$ ipython --no-banner

In [1]: import numpy as np

In [2]: np.set_printoptions(precision=2, suppress=True, linewidth=140, sign=" ")

In [3]: def rnd(a):
   ...:     return np.round(a, 2) + 0
   ...: 

In [4]: data = np.load("test7.npy")

In [5]: data
Out[5]: 
array([[-0.04, -0.22, -0.14],
       [ 0.12,  0.66,  0.42],
       [ 0.24,  1.32,  0.84]])

In [6]: Uu, s, Vh = np.linalg.svd(data)

In [7]: print(np.argmax(s[:-1] / (s[1:] + 1e-6)) + 1)
1

In [8]: rnd(s)
Out[8]: array([ 1.79,  0.  ,  0.  ])

In [9]: B = Uu[:, :1] @ np.diag(s[:1]) @ Vh[:1]

In [10]: rnd(np.abs(data - B).max())
Out[10]: np.float64(0.0)

In [11]: rnd(np.linalg.norm(data - B) / np.linalg.norm(data))
Out[11]: np.float64(0.0)

In [12]: rnd(np.linalg.norm(data - B, 2)), rnd(s[1])
Out[12]: (np.float64(0.0), np.float64(0.0))

In [13]: hat = np.triu(np.array([[2, 9, 4], [4, 5, 1], [5, 5, 3]]), 1) + np.eye(3)

In [14]: B = hat @ data @ np.linalg.inv(hat)

In [15]: rnd(B)
Out[15]: 
array([[ 2.  , -7.  ,  6.  ],
       [ 0.36, -1.26,  1.08],
       [ 0.24, -0.84,  0.72]])

In [16]: rng = np.random.default_rng(632064)

In [17]: z = rng.permutation(3)

In [18]: z
Out[18]: array([ 1,  2,  0])

In [19]: B = data[z][:, z]

In [20]: print(rnd(np.sort(np.abs(np.linalg.eigvals(B)))))
[ 0.    0.    1.46]

In [21]: rnd(np.linalg.det(B)), rnd(np.linalg.det(data[z]))
Out[21]: (np.float64(0.0), np.float64(0.0))

In [22]: np.trace(B)
Out[22]: np.float64(1.46)

In [23]: np.allclose(B, data)
Out[23]: False

In [24]: E = np.load("block13.npy")

In [25]: rnd(E)
Out[25]: 
array([[ 0.81, -0.59,  0.  ,  0.  ],
       [ 0.59,  0.81,  0.  ,  0.  ],
       [ 0.  ,  0.  ,  1.  ,  0.  ],
       [ 0.  ,  0.  ,  0.  ,  1.  ]])

In [26]: T = np.stack([E, -3 * E, E[::-1]])

In [27]: (T @ E.T).shape
Out[27]: (3, 4, 4)

In [28]: np.linalg.matrix_rank(T.reshape(3, -1))
Out[28]: np.int64(2)

In [29]: T.shape
Out[29]: (3, 4, 4)

In [30]: print(np.einsum("bij,cij->bc", T, T))
[[  4. -12.   0.]
 [-12.  36.   0.]
 [  0.   0.   4.]]

In [31]: mat = np.load("m.npy")

In [32]: mat
Out[32]: 
array([[ 1,  3,  0,  0],
       [ 3,  2,  0,  0],
       [ 1,  1,  0,  0]])

In [33]: Uu, s, Vh = np.linalg.svd(mat)

In [34]: np.argmax(s[:-1] / (s[1:] + 1e-6)) + 1
Out[34]: np.int64(2)

In [35]: B = Uu[:, :2] @ np.diag(s[:2]) @ Vh[:2]

In [36]: np.linalg.matrix_rank(B)
Out[36]: np.int64(2)

In [37]: np.linalg.matrix_rank(mat, rtol=0.05)
Out[37]: np.int64(2)

In [38]: rnd(np.abs(mat - B).max())
Out[38]: np.float64(0.0)

In [39]: rnd(B)
Out[39]: 
array([[ 1.,  3.,  0.,  0.],
       [ 3.,  2.,  0.,  0.],
       [ 1.,  1.,  0.,  0.]])

In [40]: B = np.array([[0, 1], [2, 2], [0, 0], [1, 0]])

In [41]: mat @ B
Out[41]: 
array([[ 6,  7],
       [ 4,  7],
       [ 2,  3]])

In [42]: np.einsum("ik,kj->ji", mat, B)
Out[42]: 
array([[ 6,  4,  2],
       [ 7,  7,  3]])

In [43]: print(np.einsum("ij,ij->i", mat, mat))
[ 10  13   2]

In [44]: B.T @ mat.T
Out[44]: 
array([[ 6,  4,  2],
       [ 7,  7,  3]])

In [45]: np.linalg.matrix_rank(np.vstack([mat, B.T]))
Out[45]: np.int64(3)

In [46]: W1 = np.array([[-4, -3, -2, 1], [1, 5, -4, 2], [-4, 3, 1, 4], [4, -4, 1, -2]])

In [47]: beta = np.array([-1, -2, 2, -3])

In [48]: H = np.maximum(mat @ W1 + beta, 0)

In [49]: H
Out[49]: 
array([[  0,  10,   0,   4],
       [  0,   0,   0,   4],
       [  0,   0,   0,   0]])

In [50]: rnd((H > 0).mean(axis=0))
Out[50]: array([ 0.  ,  0.33,  0.  ,  0.67])

In [51]: print((H > 0).astype(int))
[[ 0  1  0  1]
 [ 0  0  0  1]
 [ 0  0  0  0]]

In [52]: cent = np.array([[1, -3], [3, 1], [0, 1], [-3, 3]])

In [53]: W1 @ cent
Out[53]: 
array([[-16,  10],
       [ 10,   4],
       [ -7,  28],
       [ -2, -21]])

In [54]: vec = np.array([0, -3, 3, -2])

In [55]: (mat * vec).sum(axis=1)
Out[55]: array([-9, -6, -3])

In [56]: mat @ np.ones(4)
Out[56]: array([ 4.,  5.,  2.])

In [57]: mat @ np.eye(4)[3]
Out[57]: array([ 0.,  0.,  0.])

In [58]: np.einsum("ij,j->i", mat, vec)
Out[58]: array([-9, -6, -3])

In [59]: F = np.loadtxt("layer8.csv", delimiter=",")

In [60]: F
Out[60]: 
array([[ 1.5, -0.3],
       [ 3. ,  0.5],
       [ 7. ,  0.5]])

In [61]: vec = np.array([2, 0])

In [62]: rhs = F @ vec

In [63]: beta, lr = np.zeros(2), 1 / np.linalg.norm(F, 2) ** 2

In [64]: for i in range(60):
    ...:     beta -= lr * F.T @ (F @ beta - rhs)
    ...:     if i % 10 == 0: print(i, round(np.linalg.norm(F @ beta - rhs), 2))
    ...: 
0 0.07
10 0.07
20 0.07
30 0.07
40 0.06
50 0.06

In [65]: rnd(np.linalg.cond(F))
Out[65]: np.float64(15.73)

In [66]: print(np.linalg.cond(F) > 100)
False

In [67]: [round(float(x), 2) for x in np.linalg.svd(F, compute_uv=False)[:3]]
Out[67]: [7.78, 0.49]

In [68]: np.linalg.matrix_rank(F, rtol=0.1)
Out[68]: np.int64(1)

In [69]: round(np.log10(np.linalg.cond(F)))
Out[69]: 1

In [70]: print(rnd(np.linalg.norm(F, 2) / np.linalg.norm(F)))
1.0

In [71]: Uu, s, Vh = np.linalg.svd(F)

In [72]: np.argmax(s[:-1] / (s[1:] + 1e-6)) + 1
Out[72]: np.int64(1)

In [73]: rnd(s)
Out[73]: array([ 7.78,  0.49])

In [74]: B = Uu[:, :1] @ np.diag(s[:1]) @ Vh[:1]

In [75]: rnd(B)
Out[75]: 
array([[ 1.47,  0.11],
       [ 3.02,  0.23],
       [ 7.  ,  0.53]])

In [76]: np.linalg.matrix_rank(B)
Out[76]: np.int64(1)

In [77]: rnd(np.linalg.norm(F - B, 2)), rnd(s[1])
Out[77]: (np.float64(0.49), np.float64(0.49))

In [78]: B = np.c_[F[:, :1] @ np.array([[1]]), np.array([3, 2, 3])]

In [79]: B
Out[79]: 
array([[ 1.5,  3. ],
       [ 3. ,  2. ],
       [ 7. ,  3. ]])

In [80]: rnd(np.linalg.norm(np.linalg.qr(F)[0].T @ B, axis=0) ** 2 / ((B ** 2).sum(axis=0) + 1e-12))
Out[80]: array([ 1.  ,  0.86])

In [81]: print(np.linalg.matrix_rank(np.c_[F, B]))
3

In [82]: rnd(np.linalg.norm(B - F @ np.linalg.lstsq(F, B)[0], axis=0))
Out[82]: array([ 0.  ,  1.75])

In [83]: W0 = np.loadtxt("arr.csv", delimiter=",")

In [84]: print(W0)
[[ 2.08  0.7   0.7 ]
 [ 4.46  0.7   1.5 ]
 [-3.61  0.   -1.2 ]
 [-1.8  -0.5  -0.6 ]
 [ 2.7   0.5   0.9 ]
 [-3.9   0.   -1.3 ]
 [ 0.02 -0.4   0.  ]
 [ 2.1  -0.7   0.7 ]
 [-3.6   0.1  -1.2 ]
 [-1.21  0.7  -0.4 ]
 [-0.93 -2.3  -0.3 ]
 [ 0.01  1.6   0.  ]
 [ 2.7  -1.    0.9 ]
 [ 0.01 -1.3   0.  ]
 [ 0.56 -0.3   0.2 ]
 [ 2.98 -1.1   1.  ]
 [ 0.3   2.    0.1 ]
 [ 3.28  0.1   1.1 ]
 [-1.19 -0.7  -0.4 ]
 [-2.99  0.5  -1.  ]
 [-0.59 -0.5  -0.2 ]
 [-2.68  0.4  -0.9 ]
 [ 2.42 -1.4   0.8 ]
 [ 2.99 -0.3   1.  ]
 [ 2.39  1.2   0.8 ]]

In [85]: Uu, s, Vh = np.linalg.svd(W0)

In [86]: np.argmax(s[:-1] / (s[1:] + 1e-6)) + 1
Out[86]: np.int64(2)

In [87]: B = Uu[:, :2] @ np.diag(s[:2]) @ Vh[:2]

In [88]: rnd(B)
Out[88]: 
array([[ 2.08,  0.7 ,  0.7 ],
       [ 4.46,  0.7 ,  1.49],
       [-3.61,  0.  , -1.21],
       [-1.8 , -0.5 , -0.6 ],
       [ 2.7 ,  0.5 ,  0.9 ],
       [-3.9 ,  0.  , -1.3 ],
       [ 0.02, -0.4 ,  0.01],
       [ 2.1 , -0.7 ,  0.7 ],
       [-3.6 ,  0.1 , -1.2 ],
       [-1.21,  0.7 , -0.4 ],
       [-0.93, -2.3 , -0.31],
       [ 0.01,  1.6 ,  0.  ],
       [ 2.7 , -1.  ,  0.9 ],
       [ 0.01, -1.3 ,  0.  ],
       [ 0.56, -0.3 ,  0.19],
       [ 2.98, -1.1 ,  1.  ],
       [ 0.3 ,  2.  ,  0.1 ],
       [ 3.28,  0.1 ,  1.1 ],
       [-1.19, -0.7 , -0.4 ],
       [-2.99,  0.5 , -1.  ],
       [-0.59, -0.5 , -0.2 ],
       [-2.68,  0.4 , -0.9 ],
       [ 2.42, -1.4 ,  0.81],
       [ 2.99, -0.3 ,  1.  ],
       [ 2.39,  1.2 ,  0.8 ]])

In [89]: rnd(np.abs(W0 - B).max())
Out[89]: np.float64(0.01)

In [90]: rnd(np.linalg.norm(W0 - B) / np.linalg.norm(W0))
Out[90]: np.float64(0.0)

In [91]: rnd(np.linalg.norm(W0 - B, 2)), rnd(s[2])
Out[91]: (np.float64(0.03), np.float64(0.03))

In [92]: np.linalg.matrix_rank(W0, rtol=0.05)
Out[92]: np.int64(2)

In [93]: print(np.linalg.cond(W0) > 100)
True

In [94]: np.linalg.matrix_rank(W0, rtol=0.1)
Out[94]: np.int64(2)

In [95]: rnd(np.abs(np.linalg.svd(W0)[2][-1]))
Out[95]: array([ 0.32,  0.  ,  0.95])

In [96]: Ac = W0 - W0.mean(axis=0)

In [97]: Uu, s, Vh = np.linalg.svd(Ac, full_matrices=False)

In [98]: rnd(s ** 2 / (s ** 2).sum())
Out[98]: array([ 0.88,  0.12,  0.  ])

In [99]: rnd(Vh[0] * np.sign(Vh[0, np.abs(Vh[0]).argmax()]))
Out[99]: array([ 0.95, -0.01,  0.32])

In [100]: np.abs(Uu[:, 0]).argmax()
Out[100]: np.int64(1)

In [101]: rnd(s)
Out[101]: array([ 12.77,   4.79,   0.02])

In [102]: rnd((s ** 2).sum() ** 2 / (s ** 4).sum())
Out[102]: np.float64(1.28)

In [103]: f = np.array([4, -5, -2]) + 0.5

In [104]: K = np.outer(f, f) / (f @ f)

In [105]: rnd(K)
Out[105]: 
array([[ 0.47, -0.47, -0.16],
       [-0.47,  0.47,  0.16],
       [-0.16,  0.16,  0.05]])

In [106]: B = np.array([[5, 1], [4, 1]])

In [107]: cent = np.kron(B, K)

In [108]: cent.shape
Out[108]: (6, 6)

In [109]: rnd(np.linalg.norm(cent, 2)), rnd(np.linalg.norm(B, 2) * np.linalg.norm(K, 2))
Out[109]: (np.float64(6.56), np.float64(6.56))

In [110]: B = K / np.linalg.norm(K, axis=1, keepdims=True)

In [111]: C2 = B @ B.T

In [112]: (C2 - 2 * np.eye(3)).round(6).argmax(axis=1)
Out[112]: array([ 0,  2,  1])

In [113]: rnd(C2)
Out[113]: 
array([[ 1., -1., -1.],
       [-1.,  1.,  1.],
       [-1.,  1.,  1.]])

In [114]: (np.abs(C2) > 0.9).astype(int)
Out[114]: 
array([[ 1,  1,  1],
       [ 1,  1,  1],
       [ 1,  1,  1]])

In [115]: print(rnd(np.degrees(np.arccos(np.clip(C2[0, 1], -1, 1)))))
180.0

In [116]: B = K + rng.integers(-2, 3, (3, 1)) @ rng.integers(-2, 3, (1, 3))

In [117]: rnd(B)
Out[117]: 
array([[ 0.47, -0.47, -0.16],
       [ 0.53, -0.53,  0.16],
       [ 1.84, -1.84,  0.05]])

In [118]: B - K
Out[118]: 
array([[ 0.,  0.,  0.],
       [ 1., -1.,  0.],
       [ 2., -2.,  0.]])

In [119]: np.linalg.matrix_rank(B - K, tol=1e-8)
Out[119]: np.int64(1)

In [120]: np.abs(B - K).sum(axis=1)
Out[120]: array([ 0.,  2.,  4.])

In [121]: rnd(np.linalg.svd(B - K, compute_uv=False))
Out[121]: array([ 3.16,  0.  ,  0.  ])

In [122]: z = rng.permutation(3)

In [123]: z
Out[123]: array([ 2,  0,  1])

In [124]: B = K[z][:, z]

In [125]: print(rnd(np.sort(np.abs(np.linalg.eigvals(B)))))
[ 0.  0.  1.]

In [126]: np.trace(B)
Out[126]: np.float64(1.0)

In [127]: rnd(np.diag(B))
Out[127]: array([ 0.05,  0.47,  0.47])

In [128]: rnd(B)
Out[128]: 
array([[ 0.05, -0.16,  0.16],
       [-0.16,  0.47, -0.47],
       [ 0.16, -0.47,  0.47]])

In [129]: B = np.array([[-9], [2], [-3]])

In [130]: cent = np.array([[8, 3, -3, -7]])

In [131]: m1 = B @ cent

In [132]: print(m1)
[[-72 -27  27  63]
 [ 16   6  -6 -14]
 [-24  -9   9  21]]

In [133]: f = np.array([1, -1])

In [134]: print(np.array([np.convolve(row, f, "same") for row in m1]))
[[-72  45  54  36]
 [ 16 -10 -12  -8]
 [-24  15  18  12]]

In [135]: np.polyval(f, m1[2])
Out[135]: array([-25, -10,   8,  20])

In [136]: print(np.cross(m1[2, :3], m1[1, :3]))
[ 0  0  0]

In [137]: np.convolve(m1[2], f)
Out[137]: array([-24,  15,  18,  12, -21])

In [138]: B = m1 + rng.integers(-2, 3, (3, 1)) @ rng.integers(-2, 3, (1, 4))

In [139]: B
Out[139]: 
array([[-68, -25,  29,  63],
       [ 20,   8,  -4, -14],
       [-22,  -8,  10,  21]])

In [140]: print(rnd(np.linalg.svd(B - m1, compute_uv=False)))
[ 7.35  0.    0.  ]

In [141]: np.linalg.matrix_rank(B - m1, tol=1e-8)
Out[141]: np.int64(1)

In [142]: print(B - m1)
[[ 4  2  2  0]
 [ 4  2  2  0]
 [ 2  1  1  0]]
